$ ipython --no-banner

In [1]: import numpy as np

In [2]: np.set_printoptions(precision=1, suppress=True, linewidth=140)

In [3]: J = np.load("w.npy")

In [4]: J
Out[4]: 
array([[ 0,  1, -4],
       [ 0,  0,  0],
       [ 0,  0,  0]])

In [5]: U, s, Vh = np.linalg.svd(J)

In [6]: evecs = Vh[:(s > 1e-8).sum()]

In [7]: rng = np.random.default_rng(605)

In [8]: x0 = J[0] + 2 * J[1] + rng.integers(2) * np.eye(3)[1]

In [9]: print(x0)
[ 0.  1. -4.]

In [10]: np.allclose(evecs.T @ evecs @ x0, x0)
Out[10]: True

In [11]: np.linalg.matrix_rank(np.vstack([J, x0]))
Out[11]: np.int64(1)

In [12]: J @ np.linalg.pinv(J) @ J
Out[12]: 
array([[ 0.,  1., -4.],
       [ 0.,  0.,  0.],
       [ 0.,  0.,  0.]])

In [13]: np.linalg.lstsq(J[:-1].T, J[-1])[2]
Out[13]: np.int32(1)

In [14]: print(np.allclose(J[:-1].T @ np.linalg.lstsq(J[:-1].T, J[-1])[0], J[-1]))
True

In [15]: r = np.linalg.matrix_rank(J)

In [16]: r
Out[16]: np.int64(1)

In [17]: N = np.linalg.svd(J)[2][r:].T

In [18]: [int(np.linalg.matrix_rank(J[:, :j + 1])) for j in range(3)]
Out[18]: [0, 1, 1]

In [19]: np.round(J @ N, 1) + 0
Out[19]: 
array([[0., 0.],
       [0., 0.],
       [0., 0.]])

In [20]: np.allclose(J @ N, 0)
Out[20]: True

In [21]: N.shape
Out[21]: (3, 2)

In [22]: N @ N.T
Out[22]: 
array([[1. , 0. , 0. ],
       [0. , 0.9, 0.2],
       [0. , 0.2, 0.1]])
